>>> import numpy as np
>>> from numpy import linalg as LA
>>> np.set_printoptions(precision=2, suppress=True, linewidth=100)
>>> rnd = lambda a: np.round(a, 2) + 0
>>> E = np.load("w.npy")
>>> E
array([[-1, -2,  0,  0,  0,  0],
       [ 1,  1,  0,  0,  0,  0],
       [-2,  2,  0,  0,  0,  0],
       [ 0,  0, -1, -2,  0,  0],
       [ 0,  0,  1,  1,  0,  0],
       [ 0,  0, -2,  2,  0,  0],
       [ 0,  0,  0,  0, -1, -2],
       [ 0,  0,  0,  0,  1,  1],
       [ 0,  0,  0,  0, -2,  2]])
>>> G = E.T @ E
>>> np.allclose(G, G.T)
True
>>> rnd(LA.svd(E, compute_uv=False) ** 2)
array([9.3, 9.3, 9.3, 5.7, 5.7, 5.7])
>>> np.diag(G)
array([6, 9, 6, 9, 6, 9])
>>> G
array([[ 6, -1,  0,  0,  0,  0],
       [-1,  9,  0,  0,  0,  0],
       [ 0,  0,  6, -1,  0,  0],
       [ 0,  0, -1,  9,  0,  0],
       [ 0,  0,  0,  0,  6, -1],
       [ 0,  0,  0,  0, -1,  9]])
>>> X = np.array([[-1, -4, 4, 0, -5, -3, 5, -1],
...     [-2, -4, 3, 0, -2, -1, -2, 3],
...     [4, 1, 1, 3, 5, -1, 0, -3],
...     [4, -3, 0, 4, 1, -2, -5, 1],
...     [3, -3, -4, -4, -1, -4, -2, 0],
...     [2, 1, 5, -4, 5, 1, 0, 0],
...     [-1, -5, -2, -3, -2, -2, 3, 2],
...     [2, -5, 2, 3, 1, -5, -3, -1]])
>>> X
array([[-1, -4,  4,  0, -5, -3,  5, -1],
       [-2, -4,  3,  0, -2, -1, -2,  3],
       [ 4,  1,  1,  3,  5, -1,  0, -3],
       [ 4, -3,  0,  4,  1, -2, -5,  1],
       [ 3, -3, -4, -4, -1, -4, -2,  0],
       [ 2,  1,  5, -4,  5,  1,  0,  0],
       [-1, -5, -2, -3, -2, -2,  3,  2],
       [ 2, -5,  2,  3,  1, -5, -3, -1]])
>>> rng = np.random.default_rng(36053)
>>> lab = rng.permutation(8)
>>> out = X[:, lab] * rng.choice([-1, 1], 8)
>>> out
array([[-5, -4,  4,  1,  5, -1,  0,  3],
       [-2, -4,  3, -3, -2, -2,  0,  1],
       [ 5,  1,  1,  3,  0,  4, -3,  1],
       [ 1, -3,  0, -1, -5,  4, -4,  2],
       [-1, -3, -4,  0, -2,  3,  4,  4],
       [ 5,  1,  5,  0,  0,  2,  4, -1],
       [-2, -5, -2, -2,  3, -1,  3,  2],
       [ 1, -5,  2,  1, -3,  2, -3,  5]])
>>> left, _, vt = LA.svd(X.T @ out)
>>> lab
array([4, 1, 2, 7, 6, 0, 3, 5])
>>> out = X / np.sqrt((X ** 2).mean(axis=1, keepdims=True))
>>> LA.matrix_rank(out) == LA.matrix_rank(X)
np.True_
>>> rnd(out[1])
array([-0.83, -1.65,  1.24,  0.  , -0.83, -0.41, -0.83,  1.24])
>>> rnd(np.abs(LA.svd(X)[2][-1]))
array([0.01, 0.48, 0.04, 0.11, 0.07, 0.61, 0.18, 0.59])
>>> LA.cond(X) > 100
np.True_
>>> np.argsort(-LA.norm(X, axis=0).round(6), kind="stable")[:3]
array([1, 4, 6])
>>> rnd(LA.norm(X, 2) / LA.norm(X))
np.float64(0.57)
>>> LA.matrix_rank(X, rtol=0.1)
np.int64(7)
>>> lab = rng.permutation(8)
>>> lab
array([0, 2, 7, 1, 6, 4, 5, 3])
>>> out = X[lab][:, lab]
>>> np.allclose(out, X)
False
>>> rnd(LA.det(out)), rnd(LA.det(X[lab]))
(np.float64(44918.0), np.float64(-44918.0))
>>> np.trace(out)
np.int64(2)
>>> W0 = np.loadtxt("x.csv", delimiter=",")
>>> rnd(W0)
array([[-0.95,  0.15, -0.11,  0.25],
       [-0.26, -0.77,  0.48, -0.33],
       [ 0.16, -0.52, -0.16,  0.83],
       [ 0.05,  0.36,  0.85,  0.38]])
>>> r0 = np.array([5, 4, 3, -3, 0, 0, -5, -5])
>>> out = X + np.outer(r0, np.eye(8)[4])
>>> LA.matrix_rank(out - X)
np.int64(1)
>>> LA.matrix_rank(LA.inv(out) - LA.inv(X), tol=1e-8)
np.int64(1)
>>> rnd(LA.det(out) / LA.det(X)), rnd(1 + LA.solve(X, r0)[4])
(np.float64(6.36), np.float64(6.36))
>>> out
array([[-1., -4.,  4.,  0.,  0., -3.,  5., -1.],
       [-2., -4.,  3.,  0.,  2., -1., -2.,  3.],
       [ 4.,  1.,  1.,  3.,  8., -1.,  0., -3.],
       [ 4., -3.,  0.,  4., -2., -2., -5.,  1.],
       [ 3., -3., -4., -4., -1., -4., -2.,  0.],
       [ 2.,  1.,  5., -4.,  5.,  1.,  0.,  0.],
       [-1., -5., -2., -3., -7., -2.,  3.,  2.],
       [ 2., -5.,  2.,  3., -4., -5., -3., -1.]])
>>> rnd(np.sort(np.abs(LA.eigvals(out))))
array([1.05, 4.14, 4.67, 5.91, 5.91, 6.26, 8.01, 8.01])
>>> out @ out
array([[ 12.,   1., -39.,   6., -22.,  -5.,  21., -12.],
       [ 34.,  15., -20.,  20.,  11., -13., -21., -26.],
       [ 26., -38., -23., -22.,   3., -38.,  -4.,   2.],
       [ 15.,   8.,  17.,  50.,   9.,  -6.,  -8., -20.],
       [-38.,  17., -13.,  -2., -35.,  10.,  37.,  -8.],
       [ 17.,  -9.,   1., -25.,  50., -23.,  18., -18.],
       [-33.,  25.,  -5.,  15., -52.,  26.,  37.,  -7.],
       [  7.,  32., -10.,  60.,   4.,  13.,   7., -25.]])
>>> rnd(np.abs(LA.eigvals(out)).max())
np.float64(8.01)
>>> np.allclose(out, out.T)
False
>>> rnd((W0 + W0.T) / 2)
array([[-0.95, -0.06,  0.02,  0.15],
       [-0.06, -0.77, -0.02,  0.01],
       [ 0.02, -0.02, -0.16,  0.84],
       [ 0.15,  0.01,  0.84,  0.38]])
>>> rnd(LA.det(W0))
np.float64(-1.0)
>>> np.allclose(W0, W0.T)
False
>>> np.allclose(W0 @ W0.T, W0.T @ W0)
True
>>> A = np.loadtxt("data.csv", delimiter=",")
>>> A
array([[ 1.,  3.,  1.],
       [ 2.,  3.,  1.],
       [ 4.,  5.,  4.],
       [ 6.,  3.,  6.],
       [ 6.,  1.,  8.],
       [ 7.,  4.,  5.],
       [ 7.,  5.,  4.],
       [ 5.,  2.,  6.],
       [ 7.,  4.,  7.],
       [ 7.,  2.,  9.],
       [ 8.,  0., 11.],
       [10.,  0.,  9.],
       [12.,  1.,  7.],
       [10.,  0., 10.],
       [ 7.,  0., 13.],
       [ 8., -3., 12.],
       [10., -5., 15.],
       [ 7., -4., 16.],
       [ 6., -4., 16.],
       [ 5., -1., 17.],
       [ 7., -1., 20.],
       [ 7., -2., 18.],
       [ 5.,  0., 17.],
       [ 3.,  1., 15.],
       [ 5.,  0., 13.],
       [ 4., -3., 10.],
       [ 2., -6.,  8.]])
>>> Xc = (A - A.mean(axis=0)) / A.std(axis=0)
>>> np.argwhere(np.abs(Xc) > 2)
array([[ 0,  0],
       [12,  0],
       [26,  1]])
>>> rnd(Xc.std(axis=0))
array([1., 1., 1.])
>>> b = LA.lstsq(np.delete(Xc, 2, axis=1), Xc[:, 2])[0]
>>> rnd(b)
array([ 0.17, -0.63])
>>> np.abs(b).argmax()
np.int64(1)
>>> vec = np.array([1, 0, 3, 0])
>>> 4 - LA.matrix_rank(W0 - np.eye(4), tol=1e-8)
np.int64(1)
>>> rnd(np.sort(np.abs(np.degrees(np.angle(LA.eigvals(W0))))))
array([  0.  , 138.49, 138.49, 180.  ])
>>> rnd(LA.inv(W0))
array([[-0.95, -0.26,  0.16,  0.05],
       [ 0.15, -0.77, -0.52,  0.36],
       [-0.11,  0.48, -0.16,  0.85],
       [ 0.25, -0.33,  0.83,  0.38]])
>>> Xc = A - A.mean(axis=0)
>>> evecs = LA.svd(Xc)[2][:1]
>>> out = Xc - Xc @ evecs.T @ evecs
>>> rnd(out.std(axis=0))
array([2.45, 1.92, 0.86])
>>> rnd((Xc @ evecs.T).std(axis=0))
array([5.63])
>>> LA.norm(out, axis=1).round(6).argmax()
np.int64(26)
>>> r0 = np.array([-1, 0, 0, 1, 1, -1, -2, -2])
>>> arr = np.array([np.roll(r0, i) for i in range(8)])
>>> arr
array([[-1,  0,  0,  1,  1, -1, -2, -2],
       [-2, -1,  0,  0,  1,  1, -1, -2],
       [-2, -2, -1,  0,  0,  1,  1, -1],
       [-1, -2, -2, -1,  0,  0,  1,  1],
       [ 1, -1, -2, -2, -1,  0,  0,  1],
       [ 1,  1, -1, -2, -2, -1,  0,  0],
       [ 0,  1,  1, -1, -2, -2, -1,  0],
       [ 0,  0,  1,  1, -1, -2, -2, -1]])
>>> def softmax(z):
...     e = np.exp(z - z.max(axis=-1, keepdims=True))
...     return e / e.sum(axis=-1, keepdims=True)
... 
>>> rnd(softmax(10 * arr[5]))
array([0.5, 0.5, 0. , 0. , 0. , 0. , 0. , 0. ])
>>> S = arr @ arr.T / np.sqrt(8)
>>> rnd(softmax(S + np.triu(np.full(S.shape, -np.inf), 1)))
array([[1.  , 0.  , 0.  , 0.  , 0.  , 0.  , 0.  , 0.  ],
       [0.2 , 0.8 , 0.  , 0.  , 0.  , 0.  , 0.  , 0.  ],
       [0.02, 0.19, 0.79, 0.  , 0.  , 0.  , 0.  , 0.  ],
       [0.  , 0.02, 0.19, 0.79, 0.  , 0.  , 0.  , 0.  ],
       [0.  , 0.  , 0.02, 0.19, 0.79, 0.  , 0.  , 0.  ],
       [0.  , 0.  , 0.  , 0.02, 0.19, 0.79, 0.  , 0.  ],
       [0.02, 0.  , 0.  , 0.  , 0.02, 0.19, 0.77, 0.  ],
       [0.16, 0.01, 0.  , 0.  , 0.  , 0.01, 0.16, 0.65]])
